$ python -q
>>> import numpy as np
>>> from numpy import linalg as LA
>>> np.set_printoptions(precision=3, suppress=True, linewidth=200, legacy="1.25")
>>> rd = lambda a: np.round(a, 3) + 0
>>> J = np.loadtxt("out7.csv", delimiter=",")
>>> print(J)
[[-2.4   -0.1    0.5   -1.4   -0.6  ]
 [-0.9    0.3   -0.5   -0.5    0.2  ]
 [-1.7   -0.4   -0.1   -0.9   -0.1  ]
 [-1.1   -1.3    0.6   -1.1   -0.6  ]
 [ 1.3    0.4    0.7   -0.2   -0.2  ]
 [-0.935  0.306 -0.483 -0.5    0.201]]
>>> C2 = J.T @ J
>>> print((J @ J.T).shape)
(6, 6)
>>> print(LA.matrix_rank(C2))
5
>>> print(rd(LA.svd(J, compute_uv=False) ** 2))
[17.748  3.189  1.19   0.269  0.004]
>>> print(rd(np.trace(C2)), rd((J ** 2).sum()))
22.402 22.402
>>> T = np.stack([J, 2 * J, J[::-1]])
>>> print(LA.matrix_rank(T))
[5 5 5]
>>> print(T.shape)
(3, 6, 5)
>>> print(LA.matrix_rank(T.reshape(3, -1)))
2
>>> rng = np.random.default_rng(938995)
>>> idx = rng.integers(0, 3, 4)
>>> F = np.triu((idx[:, None] == idx) & (rng.random((4, 4)) < 0.8), 1).astype(int)
>>> F += F.T
>>> print(F)
[[0 0 1 0]
 [0 0 1 0]
 [1 1 0 0]
 [0 0 0 0]]
>>> ev, V = LA.eigh(F)
>>> x0 = np.array([2, 1, 0, 3])
>>> print(rd(V * np.abs(ev) @ V.T))
[[0.707 0.707 0.    0.   ]
 [0.707 0.707 0.    0.   ]
 [0.    0.    1.414 0.   ]
 [0.    0.    0.    0.   ]]
>>> print(rd(V * np.maximum(ev, 0) @ V.T))
[[0.354 0.354 0.5   0.   ]
 [0.354 0.354 0.5   0.   ]
 [0.5   0.5   0.707 0.   ]
 [0.    0.    0.    0.   ]]
>>> print(rd(LA.eigvalsh(F[1:, 1:])))
[-1.  0.  1.]
>>> arr = np.array([[3, -1, 2, 2, 1, 0, -1, 3],
...     [1, 0, 3, -1, 0, 2, -3, -2],
...     [1, -3, 3, 2, 3, -2, 2, 2],
...     [3, 3, -3, 2, 1, -3, -3, 0],
...     [1, 3, -2, -3, 2, -2, 1, 2],
...     [-2, 0, 0, 3, 3, -2, -3, 3],
...     [1, -1, 0, -2, -1, 2, 0, -3],
...     [-2, 1, 2, -1, 1, -1, 3, -1]])
>>> x0 = np.array([3, 2, 5, 3, 4])
>>> target = J @ x0
>>> b, lr = np.zeros(5), 1 / LA.norm(J, 2) ** 2
>>> for i in range(10):
...     b -= lr * J.T @ (J @ b - target)
...     if i % 2 == 0: print(i, round(LA.norm(J @ b - target), 3))
... 
0 2.718
2 2.283
4 1.979
6 1.756
8 1.585
>>> print(rd(b))
[4.241 1.268 0.865 1.837 0.089]
>>> print(rd(LA.cond(J)))
63.573
>>> E = np.load("dump.npy")
>>> print(E)
[[-1  1 -2  1]
 [ 1 -1  2 -2]
 [ 1  2  2 -2]]
>>> W = np.array([[3, 4], [0, 7], [0, 6], [7, 8]])
>>> b = np.array([1, 2])
>>> act = np.maximum(E @ W + b, 0)
>>> print(LA.matrix_rank(act))
2
>>> print(act)
[[ 5  1]
 [ 0  0]
 [ 0 16]]
>>> cent = np.array([[2, 3, 3], [2, -3, -2]])
>>> print(W @ cent)
[[ 14  -3   1]
 [ 14 -21 -14]
 [ 12 -18 -12]
 [ 30  -3   5]]
>>> print((act @ cent).round(6).argmax(axis=1))
[2 0 0]
>>> hat = act @ LA.solve(act.T @ act, act.T)
>>> print(rd(LA.eigvalsh(hat)))
[0. 1. 1.]
>>> print(np.diag(hat))
[1. 0. 1.]
>>> print(rd(hat))
[[1. 0. 0.]
 [0. 0. 0.]
 [0. 0. 1.]]
>>> print(rd((np.eye(3) - hat) @ act))
[[0. 0.]
 [0. 0.]
 [0. 0.]]
>>> print(E.reshape(2, -1))
[[-1  1 -2  1  1 -1]
 [ 2 -2  1  2  2 -2]]
>>> print(E.reshape(-1, 2))
[[-1  1]
 [-2  1]
 [ 1 -1]
 [ 2 -2]
 [ 1  2]
 [ 2 -2]]
>>> print(E.ravel(order="F"))
[-1  1  1  1 -1  2 -2  2  2  1 -2 -2]
>>> T = E.reshape(3, 2, -1)
>>> print(T[:, 0])
[[-1  1]
 [ 1 -1]
 [ 1  2]]
>>> print(T.shape)
(3, 2, 2)
>>> print(T.transpose(1, 0, 2))
[[[-1  1]
  [ 1 -1]
  [ 1  2]]

 [[-2  1]
  [ 2 -2]
  [ 2 -2]]]
>>> print(np.einsum("ihd,ihd->ih", T, T))
[[2 5]
 [2 8]
 [5 8]]
>>> print(np.swapaxes(T, 1, 2)[0])
[[-1 -2]
 [ 1  1]]
>>> print(T.sum(axis=1))
[[-3  2]
 [ 3 -3]
 [ 3  0]]
>>> B = E / np.sqrt((E ** 2).mean(axis=1, keepdims=True))
>>> print(E - E.mean(axis=1, keepdims=True))
[[-0.75  1.25 -1.75  1.25]
 [ 1.   -1.    2.   -2.  ]
 [ 0.25  1.25  1.25 -2.75]]
>>> print(rd(LA.norm(B, axis=1)))
[2. 2. 2.]
>>> data = np.loadtxt("mat.csv", delimiter=",")
>>> print(data)
[[  2.81    2.81    0.    -12.771]
 [  1.539   1.539   0.     -6.302]
 [  0.613   0.613   0.     -2.525]
 [  0.383   0.383   0.     -1.711]
 [  0.288   0.288   0.     -1.382]
 [  0.256   0.256   0.     -1.272]
 [  0.148   0.148   0.     -0.881]
 [  0.001   0.001   0.     -0.06 ]
 [  0.108   0.108   0.      0.728]
 [  0.128   0.128   0.      0.809]
 [  0.558   0.558   0.      2.326]
 [  0.971   0.971   0.      3.886]
 [  3.4     3.4     0.     16.227]
 [  3.626   3.626   0.     17.619]]
>>> U, sigma, vt = LA.svd(data)
>>> print(rd(sigma))
[28.759  7.661  0.     0.   ]
>>> B = U[:, :2] @ np.diag(sigma[:2]) @ vt[:2]
>>> print(rd(LA.norm(data - B) / LA.norm(data)))
0.0
>>> print(np.argsort(-LA.norm(data, axis=0).round(6), kind="stable")[:3])
[3 0 1]
>>> print(LA.cond(data) > 100)
True
>>> print(rd(LA.norm(data, 2) / LA.norm(data)))
0.966
>>> U, sigma, vt = LA.svd(data)
>>> V = vt[:(sigma > 1e-8).sum()]
>>> x0 = data[9] + 2 * data[2] + rng.integers(2) * np.eye(4)[0]
>>> print(x0)
[ 2.354  1.354  0.    -4.241]
>>> print(rd(np.diag(V.T @ V)))
[0.5 0.5 0.  1. ]
>>> print(rd(V.T @ V))
[[0.5 0.5 0.  0. ]
 [0.5 0.5 0.  0. ]
 [0.  0.  0.  0. ]
 [0.  0.  0.  1. ]]
>>> def softmax(z):
...     e = np.exp(z - z.max(axis=-1, keepdims=True))
...     return e / e.sum(axis=-1, keepdims=True)
... 
>>> print(rd(softmax(data).sum(axis=1)))
[1. 1. 1. 1. 1. 1. 1. 1. 1. 1. 1. 1. 1. 1.]
>>> print(rd(softmax(10 * data[12])))
[0. 0. 0. 1.]
>>> att = data @ data.T / np.sqrt(4)
>>> print(softmax(att).round(6).argmax(axis=1))
[ 0  0  0  0  0  0  0  0 13 13 13 13 13 13]
>>> print(rd(softmax(att)[12] @ data))
[ 3.626  3.626  0.    17.619]
>>> A = np.loadtxt("run3.csv", delimiter=",")
>>> print(A)
[[-4. -4.  1. -1.]
 [ 6. -9.  8. -8.]
 [ 4. -8.  0.  0.]
 [-2.  7. -7.  7.]]
>>> print(rd(LA.det(A)))
0.0
>>> print(rd(np.abs(LA.eigvals(A)).max()))
8.645
>>> print(rd(np.sort(np.abs(LA.eigvals(A)))))
[0.    3.854 8.645 8.645]
>>> W = np.array([[2, -2, -1], [-1, -2, -2], [-2, 2, -2], [0, 2, -1]])
>>> b = np.array([-6, 8, -1])
>>> act = np.maximum(A @ W + b, 0)
>>> print(act)
[[ 0. 24. 10.]
 [ 0. 14.  3.]
 [10. 16. 11.]
 [ 0.  0.  0.]]
>>> print((act > 0).astype(int))
[[0 1 1]
 [0 1 1]
 [1 1 1]
 [0 0 0]]
>>> cent = np.array([[2, -1], [1, 0], [4, 2]])
>>> print((act @ cent).round(6).argmax(axis=1))
[0 0 0 0]
>>> idx = rng.permutation(4)
>>> print(idx)
[0 2 1 3]
>>> B = A[idx][:, idx]
>>> print(B)
[[-4.  1. -4. -1.]
 [ 4.  0. -8.  0.]
 [ 6.  8. -9. -8.]
 [-2. -7.  7.  7.]]
>>> print(np.trace(B))
-6.0
>>> print(np.diag(B))
[-4.  0. -9.  7.]
>>> print(rd(np.sort(np.abs(LA.eigvals(B)))))
[0.    3.854 8.645 8.645]
>>> print(np.allclose(B, A))
False
>>> B = np.array([[0, 0], [0, 3]])
>>> cent = np.kron(B, A)
>>> print(cent.shape)
(8, 8)
>>> print(cent)
[[ -0.  -0.   0.  -0.  -0.  -0.   0.  -0.]
 [  0.  -0.   0.  -0.   0.  -0.   0.  -0.]
 [  0.  -0.   0.   0.   0.  -0.   0.   0.]
 [ -0.   0.  -0.   0.  -0.   0.  -0.   0.]
 [ -0.  -0.   0.  -0. -12. -12.   3.  -3.]
 [  0.  -0.   0.  -0.  18. -27.  24. -24.]
 [  0.  -0.   0.   0.  12. -24.   0.   0.]
 [ -0.   0.  -0.   0.  -6.  21. -21.  21.]]
>>> print(LA.matrix_rank(cent))
3
>>> print(rd(A @ LA.pinv(A) @ A))
[[-4. -4.  1. -1.]
 [ 6. -9.  8. -8.]
 [ 4. -8.  0.  0.]
 [-2.  7. -7.  7.]]
>>> print(np.unique(A.round(6), axis=0).shape)
(4, 4)
>>> print(LA.lstsq(A[:-1].T, A[-1])[2])
3
>>> print(np.allclose(A[:-1].T @ LA.lstsq(A[:-1].T, A[-1])[0], A[-1]))
True
>>> print(rd(np.trace(LA.pinv(A) @ A)))
3.0
>>> Q, _ = LA.qr(np.array([[-0.5, -0.1, 1.3, 0.7, 0.2, 0.7],
...     [-0.5, 0.8, -0.9, 1.3, 0.5, 1.5],
...     [-0.3, 0.3, -1.1, -0.5, 0.1, -0.1],
...     [0.9, -2.2, -0.1, -1.1, 1.0, 0.7],
...     [-0.6, 0.3, 0.9, -0.1, 0.0, -0.1],
...     [0.9, 0.3, -0.1, 2.1, 0.3, -0.2]]))
>>> V, _ = LA.qr(np.array([[1.0, 0.2, 0.8, 0.1, 0.4],
...     [0.5, -0.4, 0.7, -0.5, 0.7],
...     [-0.5, 2.2, 0.0, 0.8, -1.0],
...     [0.7, -0.8, 0.3, -2.1, 1.1],
...     [0.1, 0.0, -1.4, 0.5, -0.2]]))
>>> sigma = 5 * 0.9 ** np.arange(5)
>>> feats = Q[:, :5] * sigma @ V[:5]
>>> print(rd(feats))
[[ 2.233  1.218  0.523  0.515  2.436]
 [ 2.043 -2.08  -0.052  2.14  -0.262]
 [-0.179 -2.541 -0.636  0.213 -0.322]
 [-2.858  0.848 -1.641  2.36   1.858]
 [ 1.74   0.136 -2.809 -1.464  0.629]
 [ 0.036  2.34  -0.379  1.681 -3.169]]
>>> B = np.c_[feats[:, :3] @ np.array([[-2, -5, 5], [1, -2, -4], [5, 3, -5]]), np.array([3, 2, 1, 2, 2, 1])]
>>> print(rd(B))
[[ -0.632 -12.033   3.678   3.   ]
 [ -6.426  -6.212  18.797   2.   ]
 [ -5.362   4.071  12.447   1.   ]
 [ -1.64    7.67   -9.476   2.   ]
 [-17.39  -17.401  22.202   2.   ]
 [  0.373  -5.997  -7.283   1.   ]]
>>> print(rd(LA.norm(B - feats @ LA.lstsq(feats, B)[0], axis=0)))
[0.    0.    0.    1.272]
>>> print(rd(LA.norm(LA.qr(feats)[0].T @ B, axis=0) ** 2 / ((B ** 2).sum(axis=0) + 1e-12)))
[1.   1.   1.   0.93]
>>> print(rd(LA.lstsq(feats, B[:, 0])[0]))
[-2.  1.  5.  0.  0.]
>>> print(LA.matrix_rank(B))
4
